>>> import numpy as np
>>> np.set_printoptions(precision=1, suppress=True, linewidth=140)
>>> J = np.load("run13.npy")
>>> J
array([[ 0, -7,  3,  0,  3, -4, -2, -4, -9,  2, -7,  8, -3,  3,  6],
       [ 0,  0,  8, -9, -3, -5, -1, -4, -9, -8,  0, -1,  9, -1, -1],
       [ 0,  0,  0, -8, -7, -6,  7,  0,  7, -1, -2, -9,  5,  2,  6],
       [ 0,  0,  0,  0,  0, -7, -3,  0, -3, -7,  4, -1,  8, -9, -4],
       [ 0,  0,  0,  0,  0,  5,  9,  4, -2,  8,  6, -3, -2, -1, -6],
       [ 0,  0,  0,  0,  0,  0, -5, -9, -6, -5, -1, -7,  5,  6,  4],
       [ 0,  0,  0,  0,  0,  0,  0,  9,  9, -4, -9, -4,  1,  9,  6],
       [ 0,  0,  0,  0,  0,  0,  0,  0, -9,  4,  8,  8, -2,  8,  6],
       [ 0,  0,  0,  0,  0,  0,  0,  0,  0,  9,  0, -9,  4,  5, -2],
       [ 0,  0,  0,  0,  0,  0,  0,  0,  0,  0, -5,  0,  4,  6,  4],
       [ 0,  0,  0,  0,  0,  0,  0,  0,  0,  0,  0,  9,  4, -1, -5],
       [ 0,  0,  0,  0,  0,  0,  0,  0,  0,  0,  0,  0, -5,  2,  6],
       [ 0,  0,  0,  0,  0,  0,  0,  0,  0,  0,  0,  0,  0,  3, -8],
       [ 0,  0,  0,  0,  0,  0,  0,  0,  0,  0,  0,  0,  0,  0,  9],
       [ 0,  0,  0,  0,  0,  0,  0,  0,  0,  0,  0,  0,  0,  0,  0]])
>>> gram = J.T @ J
>>> np.round(np.linalg.svd(J, compute_uv=False) ** 2, 1) + 0
array([789.5, 787.1, 672.3, 383.8, 237.1, 197. , 134.8,  81. ,  63.1,  37.6,  21.3,   1.3,   0.2,   0. ,   0. ])
>>> np.diag(gram)
array([  0,  49,  73, 145,  67, 151, 169, 210, 422, 320, 276, 447, 286, 352, 439])
>>> np.round(np.linalg.eigvalsh(gram)[::-1], 1) + 0
array([789.5, 787.1, 672.3, 383.8, 237.1, 197. , 134.8,  81. ,  63.1,  37.6,  21.3,   1.3,   0.2,   0. ,   0. ])
>>> np.allclose(gram, gram.T)
True
>>> np.trace(gram), (J ** 2).sum()
(np.int64(3406), np.int64(3406))
>>> np.linalg.matrix_rank(gram)
np.int64(13)
>>> m1 = np.loadtxt("dump.csv", delimiter=",")
>>> m1
array([[-1.,  3.,  0.,  0.,  0.,  0.],
       [ 3., -2.,  3.,  0.,  0.,  0.],
       [ 0.,  3., -2.,  3.,  0.,  0.],
       [ 0.,  0.,  3., -2.,  3.,  0.],
       [ 0.,  0.,  0.,  3.,  2.,  3.],
       [ 0.,  0.,  0.,  0.,  3.,  0.]])
>>> ev, evecs = np.linalg.eigh(m1)
>>> np.abs(evecs[:, -1]).round(6).argmax()
np.int64(4)
>>> np.linalg.eigvalsh(m1 + -1 * np.eye(6))
array([-8. , -5.4, -2.9, -0.8,  1.8,  4.3])
>>> np.round(np.linalg.eigvalsh(m1 @ m1), 1) + 0
array([ 0. ,  3.6,  7.8, 19.1, 27.9, 48.6])
>>> round(ev.sum(), 1), np.trace(m1)
(np.float64(-5.0), np.float64(-5.0))
>>> np.round(evecs @ np.diag(ev) @ evecs.T, 1) + 0
array([[-1.,  3.,  0.,  0.,  0.,  0.],
       [ 3., -2.,  3.,  0.,  0.,  0.],
       [ 0.,  3., -2.,  3.,  0.,  0.],
       [ 0.,  0.,  3., -2.,  3.,  0.],
       [ 0.,  0.,  0.,  3.,  2.,  3.],
       [ 0.,  0.,  0.,  0.,  3.,  0.]])
>>> np.unique(ev.round(6) + 0, return_counts=True)[1]
array([1, 1, 1, 1, 1, 1])
>>> ev
array([-7. , -4.4, -1.9,  0.2,  2.8,  5.3])
